$ python3 -q
>>> import numpy as np
>>> from numpy import linalg as LA
>>> np.set_printoptions(precision=1, suppress=True, linewidth=200)
>>> A = np.array([[3, 1, 0, -3], [0, 0, -1, -2], [-2, 2, 3, -3]])
>>> A[2] = A[1]
>>> A
array([[ 3,  1,  0, -3],
       [ 0,  0, -1, -2],
       [ 0,  0, -1, -2]])
>>> # null space of dimension 2
>>> left, sig, Vt = LA.svd(A)
>>> sig.round(1) + 0
array([4.9, 2.2, 0. ])
>>> other = left[:, :2] @ np.diag(sig[:2]) @ Vt[:2]
>>> other.round(1) + 0
array([[ 3.,  1.,  0., -3.],
       [ 0.,  0., -1., -2.],
       [ 0.,  0., -1., -2.]])
>>> print(round(LA.norm(A - other, 2), 1), round(float(sig[2]), 1))
0.0 0.0
>>> round(LA.norm(A, 2) / LA.norm(A), 1)
np.float64(0.9)
>>> [round(float(x), 1) for x in LA.svd(A, compute_uv=False)[:3]]
[4.9, 2.2, 0.0]
>>> left, sig, Vt = LA.svd(A)
>>> evecs = Vt[:(sig > 1e-8).sum()]
>>> rng = np.random.default_rng(12)
>>> x0 = A[0] + -2 * A[2] + rng.integers(2) * np.eye(4)[1]
>>> x0
array([3., 2., 2., 1.])
>>> print(np.diag(evecs.T @ evecs))
[0.8 0.1 0.3 0.8]
>>> np.round(LA.norm(x0 - evecs.T @ evecs @ x0), 1)
np.float64(1.0)
>>> f = np.array([0, 2])
>>> np.convolve(A[0], f)
array([ 0,  6,  2,  0, -6])
>>> np.polyval(f, A[0])
array([2, 2, 2, 2])
>>> np.cross(A[0, :3], A[1, :3])
array([-1,  3,  0])
>>> print(np.correlate(A[0], A[1], "full"))
[-6 -5 -1  6  3  0  0]
